% ipython --no-banner

In [1]: import numpy as np

In [2]: np.set_printoptions(precision=2, suppress=True, linewidth=120)

In [3]: A = np.load("dump.npy")

In [4]: A
Out[4]: 
array([[ 0.2, -0.1,  0.8],
       [-1.1,  0.1, -0.3],
       [ 1.9,  3.5, -0.3]])

In [5]: # row 2 dominates

In [6]: rng = np.random.default_rng(2080)

In [7]: z = rng.permutation(3)

In [8]: z
Out[8]: array([0, 2, 1])

In [9]: B = A[z][:, z]

In [10]: round(np.linalg.det(B), 2), np.round(np.linalg.det(A[z]), 2)
Out[10]: (np.float64(-2.94), np.float64(2.94))

In [11]: np.sort(np.abs(np.linalg.eigvals(B)))
Out[11]: array([1.36, 1.36, 1.58])

In [12]: np.diag(B)
Out[12]: array([ 0.2, -0.3,  0.1])

In [13]: np.allclose(B, A)
Out[13]: False

In [14]: cov = A.T @ A

In [15]: cov
Out[15]: 
array([[ 4.86,  6.52, -0.08],
       [ 6.52, 12.27, -1.16],
       [-0.08, -1.16,  0.82]])

In [16]: np.linalg.svd(A, compute_uv=False) ** 2
Out[16]: array([16.14,  1.44,  0.37])

In [17]: np.linalg.eigvalsh(cov)[::-1]
Out[17]: array([16.14,  1.44,  0.37])

In [18]: np.diag(cov)
Out[18]: array([ 4.86, 12.27,  0.82])

In [19]: Uu, sigma, Vt = np.linalg.svd(cov)

In [20]: np.argmax(sigma[:-1] / (sigma[1:] + 1e-6)) + 1
Out[20]: np.int64(1)

In [21]: B = Uu[:, :1] @ np.diag(sigma[:1]) @ Vt[:1]

In [22]: np.round(np.abs(cov - B).max(), 2)
Out[22]: np.float64(0.83)

In [23]: np.round(np.linalg.norm(cov - B) / np.linalg.norm(cov), 2)
Out[23]: np.float64(0.09)

In [24]: B
Out[24]: 
array([[ 4.03,  6.96, -0.55],
       [ 6.96, 12.03, -0.95],
       [-0.55, -0.95,  0.07]])

In [25]: vec = np.array([0, 2, 2])

In [26]: h = np.maximum(A @ vec, 0)

In [27]: A.T @ h
Out[27]: array([12.44, 22.26, -0.8 ])

In [28]: np.tanh(A @ vec)
Out[28]: array([ 0.89, -0.38,  1.  ])

In [29]: h
Out[29]: array([1.4, 0. , 6.4])

In [30]: np.flatnonzero(h > 1e-9)
Out[30]: array([0, 2])

In [31]: B = np.array([[0, -3], [-3, -3], [0, -3]])

In [32]: np.vstack([A, B.T]).shape
Out[32]: (5, 3)

In [33]: np.einsum("ik,kj->ij", A, B)
Out[33]: 
array([[  0.3,  -2.7],
       [ -0.3,   3.9],
       [-10.5, -15.3]])

In [34]: A @ B
Out[34]: 
array([[  0.3,  -2.7],
       [ -0.3,   3.9],
       [-10.5, -15.3]])

In [35]: K = np.loadtxt("block3.csv", delimiter=",")

In [36]: K
Out[36]: 
array([[ 0.52, -0.1 ,  0.36, -0.26, -0.21],
       [-0.1 ,  0.02, -0.07,  0.05,  0.04],
       [ 0.36, -0.07,  0.25, -0.18, -0.14],
       [-0.26,  0.05, -0.18,  0.13,  0.1 ],
       [-0.21,  0.04, -0.14,  0.1 ,  0.08]])

In [37]: vec = np.array([4, -3, 3, 1, -3])

In [38]: np.eye(5) - K
Out[38]: 
array([[ 0.48,  0.1 , -0.36,  0.26,  0.21],
       [ 0.1 ,  0.98,  0.07, -0.05, -0.04],
       [-0.36,  0.07,  0.75,  0.18,  0.14],
       [ 0.26, -0.05,  0.18,  0.87, -0.1 ],
       [ 0.21, -0.04,  0.14, -0.1 ,  0.92]])

In [39]: K @ vec
Out[39]: array([ 3.81, -0.76,  2.67, -1.91, -1.53])

In [40]: K @ K @ vec
Out[40]: array([ 3.81, -0.76,  2.67, -1.91, -1.53])

In [41]: np.linalg.eigvalsh(2 * K - np.eye(5))
Out[41]: array([-1., -1., -1., -1.,  1.])

In [42]: sigma = 10 * 0.9 ** np.arange(3)

In [43]: q, _ = np.linalg.qr(np.array([[-0.2, -2.0, -0.5], [1.0, -0.1, 0.5], [-0.6, -0.2, 0.4]]))

In [44]: X = rng.normal(size=(26, 3)) * sigma @ q

In [45]: X
Out[45]: 
array([[ -0.62,   3.24,  -3.07],
       [-13.1 ,  -0.71,  -6.11],
       [ -5.86,  -1.24,   0.75],
       [ -3.  ,   2.19,  -7.15],
       [  2.94,  -4.47,  -1.35],
       [ -7.34,  13.19,  -9.88],
       [-10.2 ,  11.02,  -0.46],
       [  1.81,   2.28,   0.1 ],
       [ -1.21,  -0.14,  -7.14],
       [ 18.91,   6.47,  -2.87],
       [ -0.11,  -1.76,  -9.91],
       [ -4.66, -11.18,  -7.75],
       [ -9.04,   3.57,   6.06],
       [ 17.55,  -2.62,  17.84],
       [ -9.97,   5.83,  -5.96],
       [ 12.42,   1.  ,  10.51],
       [  7.58,  -7.35,   2.17],
       [  3.38,  -5.84, -12.44],
       [-12.28,  -6.86,  -1.83],
       [ -5.74, -15.27,   1.87],
       [ -2.57, -13.94,  -7.13],
       [ -6.35,   3.83,   5.02],
       [ -0.21,  -7.26,  -1.93],
       [  6.91,  -5.46,  15.52],
       [-23.37,   0.14, -13.05],
       [-16.49, -26.04,  -2.73]])

In [46]: B = np.c_[X[:, :1] @ np.array([[2]]), np.array([3, 1, -2, 3, 1, 0, 2, -1, 3, -2, -3, 0, -1, 3, 1, -1, 0, -2, -2, -3, 3, -2, -2, 3, -2, -1])]

In [47]: B
Out[47]: 
array([[ -1.25,   3.  ],
       [-26.19,   1.  ],
       [-11.72,  -2.  ],
       [ -6.  ,   3.  ],
       [  5.87,   1.  ],
       [-14.67,   0.  ],
       [-20.4 ,   2.  ],
       [  3.62,  -1.  ],
       [ -2.42,   3.  ],
       [ 37.83,  -2.  ],
       [ -0.23,  -3.  ],
       [ -9.32,   0.  ],
       [-18.08,  -1.  ],
       [ 35.1 ,   3.  ],
       [-19.93,   1.  ],
       [ 24.83,  -1.  ],
       [ 15.17,   0.  ],
       [  6.76,  -2.  ],
       [-24.56,  -2.  ],
       [-11.48,  -3.  ],
       [ -5.14,   3.  ],
       [-12.7 ,  -2.  ],
       [ -0.42,  -2.  ],
       [ 13.83,   3.  ],
       [-46.74,  -2.  ],
       [-32.97,  -1.  ]])

In [48]: np.round(np.linalg.lstsq(X, B[:, 0])[0], 2) + 0
Out[48]: array([2., 0., 0.])

In [49]: np.linalg.matrix_rank(np.c_[X, B])
Out[49]: np.int64(4)

In [50]: np.linalg.matrix_rank(B)
Out[50]: np.int64(2)

In [51]: np.linalg.norm(np.linalg.qr(X)[0].T @ B, axis=0) ** 2 / ((B ** 2).sum(axis=0) + 1e-12)
Out[51]: array([1.  , 0.06])

In [52]: B = X + rng.integers(-2, 3, (26, 2)) @ rng.integers(-2, 3, (2, 3))

In [53]: B
Out[53]: 
array([[  3.38,   1.24,  -3.07],
       [-19.1 ,   2.29,  -5.11],
       [  2.14,  -5.24,  -1.25],
       [ -7.  ,   4.19,  -6.15],
       [ -1.06,  -2.47,   0.65],
       [-11.34,  15.19,  -9.88],
       [-18.2 ,  15.02,   1.54],
       [  3.81,   1.28,  -1.9 ],
       [ -1.21,  -0.14,  -6.14],
       [ 10.91,  10.47,  -0.87],
       [  1.89,  -2.76,  -9.91],
       [ -4.66, -11.18,  -5.75],
       [ -7.04,   2.57,   7.06],
       [ 19.55,  -3.62,  18.84],
       [ -1.97,   1.83,  -7.96],
       [ 18.42,  -2.  ,   8.51],
       [  1.58,  -4.35,   4.17],
       [  5.38,  -6.84, -14.44],
       [ -4.28, -10.86,  -3.83],
       [ -9.74, -13.27,   3.87],
       [ -0.57, -14.94,  -7.13],
       [-10.35,   5.83,   6.02],
       [ -4.21,  -5.26,   0.07],
       [  6.91,  -5.46,  13.52],
       [-17.37,  -2.86, -14.05],
       [-12.49, -28.04,  -4.73]])

In [54]: np.linalg.matrix_rank(B - X, tol=1e-8)
Out[54]: np.int64(2)

In [55]: B - X
Out[55]: 
array([[ 4., -2.,  0.],
       [-6.,  3.,  1.],
       [ 8., -4., -2.],
       [-4.,  2.,  1.],
       [-4.,  2.,  2.],
       [-4.,  2.,  0.],
       [-8.,  4.,  2.],
       [ 2., -1., -2.],
       [ 0.,  0.,  1.],
       [-8.,  4.,  2.],
       [ 2., -1.,  0.],
       [ 0.,  0.,  2.],
       [ 2., -1.,  1.],
       [ 2., -1.,  1.],
       [ 8., -4., -2.],
       [ 6., -3., -2.],
       [-6.,  3.,  2.],
       [ 2., -1., -2.],
       [ 8., -4., -2.],
       [-4.,  2.,  2.],
       [ 2., -1.,  0.],
       [-4.,  2.,  1.],
       [-4.,  2.,  2.],
       [ 0.,  0., -2.],
       [ 6., -3., -1.],
       [ 4., -2., -2.]])

In [56]: vec = np.array([1, 4, 1])

In [57]: rhs = X @ vec

In [58]: np.round(np.linalg.pinv(X) @ X, 2) + 0
Out[58]: 
array([[1., 0., 0.],
       [0., 1., 0.],
       [0., 0., 1.]])

In [59]: np.linalg.solve(X.T @ X, X.T @ rhs)
Out[59]: array([1., 4., 1.])

In [60]: rhs = rhs + 0.3 * rng.normal(size=26)

In [61]: rhs
Out[61]: 
array([   9.34,  -22.09,  -10.12,   -1.02,  -16.31,   35.34,   33.4 ,   11.5 ,   -8.46,   42.25,  -17.06,  -57.01,
         11.57,   24.88,    7.26,   26.86,  -19.83,  -32.34,  -42.17,  -64.68,  -65.47,   14.08,  -31.61,    0.51,
        -35.83, -122.84])

In [62]: beta, *_ = np.linalg.lstsq(X, rhs)

In [63]: round(np.linalg.norm(rhs - X @ beta), 2)
Out[63]: np.float64(1.32)

In [64]: beta
Out[64]: array([1.  , 4.  , 0.99])

In [65]: feats = np.loadtxt("m.csv", delimiter=",")

In [66]: feats
Out[66]: 
array([[ 3.,  3.,  1.,  2.],
       [ 4.,  4.,  4.,  5.],
       [ 6.,  5.,  6.,  6.],
       [ 8.,  5.,  8.,  8.],
       [ 9.,  5.,  8., 10.],
       [ 9.,  8., 11., 13.],
       [ 9.,  8., 14., 13.],
       [10., 11., 15., 16.],
       [11., 12., 16., 18.],
       [11., 13., 18., 20.],
       [13., 14., 20., 23.],
       [13., 17., 20., 23.],
       [15., 20., 23., 25.],
       [17., 22., 26., 26.],
       [19., 23., 28., 27.],
       [21., 24., 28., 28.],
       [24., 27., 31., 28.],
       [25., 29., 33., 29.],
       [25., 30., 33., 29.],
       [27., 30., 34., 29.],
       [30., 33., 35., 30.],
       [31., 36., 36., 33.],
       [32., 37., 37., 34.],
       [32., 40., 38., 34.],
       [33., 43., 41., 36.],
       [34., 46., 42., 37.],
       [35., 46., 42., 38.],
       [36., 49., 44., 38.],
       [37., 49., 46., 40.]])

In [67]: q, V = np.linalg.qr(feats[:, :2])[0], np.linalg.qr(feats[:, 2:])[0]

In [68]: sigma = np.linalg.svd(q.T @ V, compute_uv=False)

In [69]: np.degrees(np.arccos(sigma.clip(0, 1)))
Out[69]: array([ 4.03, 72.14])

In [70]: round(float(np.linalg.norm(q @ q.T - V @ V.T, 2)), 2)
Out[70]: 0.95

In [71]: cent = feats[[25, 20]].astype(float)

In [72]: for _ in range(3):
    ...:     z = np.linalg.norm(feats[:, None] - cent, axis=-1).argmin(axis=1)
    ...:     cent = np.array([feats[z == j].mean(axis=0) for j in range(2)])
    ...: 

In [73]: z
Out[73]: array([1, 1, 1, 1, 1, 1, 1, 1, 1, 1, 1, 1, 1, 1, 1, 1, 0, 0, 0, 0, 0, 0, 0, 0, 0, 0, 0, 0, 0])

In [74]: np.bincount(z)
Out[74]: array([13, 16])

In [75]: np.abs(cent[1] - cent[0]).argmax()
Out[75]: np.int64(1)

In [76]: Uu, sigma, Vt = np.linalg.svd(feats)

In [77]: np.argmax(sigma[:-1] / (sigma[1:] + 1e-6)) + 1
Out[77]: np.int64(1)

In [78]: B = Uu[:, :1] @ np.diag(sigma[:1]) @ Vt[:1]

In [79]: np.round(np.abs(feats - B).max(), 2)
Out[79]: np.float64(5.55)

In [80]: z = feats[:, 2] > np.median(feats[:, 2])

In [81]: f = feats[z].mean(axis=0) - feats[~z].mean(axis=0)

In [82]: ((feats - feats.mean(axis=0)) @ f > 0).astype(int)
Out[82]: array([0, 0, 0, 0, 0, 0, 0, 0, 0, 0, 0, 0, 0, 0, 1, 1, 1, 1, 1, 1, 1, 1, 1, 1, 1, 1, 1, 1, 1])

In [83]: round((((feats - feats.mean(axis=0)) @ f > 0) == z).mean(), 2)
Out[83]: np.float64(0.93)

In [84]: np.argsort(-np.abs(f).round(6), kind="stable")
Out[84]: array([1, 2, 0, 3])

In [85]: arr = np.load("layer14.npy")

In [86]: arr
Out[86]: 
array([[-2.,  1.,  1.],
       [ 1., -2.,  1.],
       [ 1.,  1., -2.]])

In [87]: rank = np.linalg.matrix_rank(arr)

In [88]: rank
Out[88]: np.int64(2)

In [89]: null = np.linalg.svd(arr)[2][rank:].T

In [90]: np.linalg.matrix_rank(arr.T @ arr), np.linalg.matrix_rank(arr @ arr.T)
Out[90]: (np.int64(2), np.int64(2))

In [91]: [int(np.linalg.matrix_rank(arr[:i])) for i in range(1, len(arr) + 1)]
Out[91]: [1, 2, 2]

In [92]: null @ null.T
Out[92]: 
array([[0.33, 0.33, 0.33],
       [0.33, 0.33, 0.33],
       [0.33, 0.33, 0.33]])

In [93]: [int(np.linalg.matrix_rank(np.delete(arr, i, axis=0))) for i in range(3)]
Out[93]: [2, 2, 2]

In [94]: np.round(arr @ null, 2) + 0
Out[94]: 
array([[0.],
       [0.],
       [0.]])

In [95]: F = np.eye(4, dtype=int)[rng.permutation(4)]

In [96]: F
Out[96]: 
array([[0, 0, 0, 1],
       [0, 0, 1, 0],
       [1, 0, 0, 0],
       [0, 1, 0, 0]])

In [97]: T = np.stack([F, -1 * F, F[::-1]])

In [98]: T.sum(axis=0)
Out[98]: 
array([[0, 1, 0, 0],
       [1, 0, 0, 0],
       [0, 0, 1, 0],
       [0, 0, 0, 1]])

In [99]: T.shape
Out[99]: (3, 4, 4)

In [100]: np.linalg.matrix_rank(T.reshape(3, -1))
Out[100]: np.int64(2)

In [101]: np.einsum("bij,cij->bc", T, T)
Out[101]: 
array([[ 4, -4,  0],
       [-4,  4,  0],
       [ 0,  0,  4]])

In [102]: np.linalg.det(T)
Out[102]: array([-1., -1., -1.])

In [103]: q, R = np.linalg.qr(A)

In [104]: q
Out[104]: 
array([[-0.09,  0.2 , -0.98],
       [ 0.5 , -0.84, -0.22],
       [-0.86, -0.51, -0.02]])

In [105]: round(abs(R[0, 0]), 2), np.round(np.linalg.norm(A[:, 0]), 2)
Out[105]: (np.float64(2.2), np.float64(2.2))

In [106]: np.round(q.T @ q, 2) + 0
Out[106]: 
array([[1., 0., 0.],
       [0., 1., 0.],
       [0., 0., 1.]])

In [107]: round(float(np.trace(q @ q.T)), 2)
Out[107]: 3.0

In [108]: def softmax(z):
     ...:     e = np.exp(z - z.max(axis=-1, keepdims=True))
     ...:     return e / e.sum(axis=-1, keepdims=True)
     ...: 

In [109]: np.round(softmax(10 * F[0]), 2) + 0
Out[109]: array([0., 0., 0., 1.])

In [110]: softmax(F).sum(axis=1)
Out[110]: array([1., 1., 1., 1.])

In [111]: softmax(F[0] + -1)
Out[111]: array([0.17, 0.17, 0.17, 0.48])

In [112]: softmax(F[0])
Out[112]: array([0.17, 0.17, 0.17, 0.48])

In [113]: S = F @ F.T / np.sqrt(4)

In [114]: softmax(S)
Out[114]: 
array([[0.35, 0.22, 0.22, 0.22],
       [0.22, 0.35, 0.22, 0.22],
       [0.22, 0.22, 0.35, 0.22],
       [0.22, 0.22, 0.22, 0.35]])

In [115]: round(np.linalg.norm(F[1], 1), 2), round(np.linalg.norm(F[1], np.inf), 2)
Out[115]: (np.float64(1.0), np.float64(1.0))

In [116]: np.round(np.linalg.norm(F) ** 2 / np.linalg.norm(F, 2) ** 2, 2)
Out[116]: np.float64(4.0)

In [117]: np.linalg.norm(F, axis=0)
Out[117]: array([1., 1., 1., 1.])

In [118]: np.round(np.linalg.eigvals(arr), 2) + 0
Out[118]: array([-3.,  0., -3.])

In [119]: round(float(np.linalg.det(2 * arr)), 2), round(np.linalg.det(arr), 2)
Out[119]: (0.0, np.float64(0.0))

In [120]: np.kron(np.eye(2, dtype=int), arr)
Out[120]: 
array([[-2.,  1.,  1., -0.,  0.,  0.],
       [ 1., -2.,  1.,  0., -0.,  0.],
       [ 1.,  1., -2.,  0.,  0., -0.],
       [-0.,  0.,  0., -2.,  1.,  1.],
       [ 0., -0.,  0.,  1., -2.,  1.],
       [ 0.,  0., -0.,  1.,  1., -2.]])
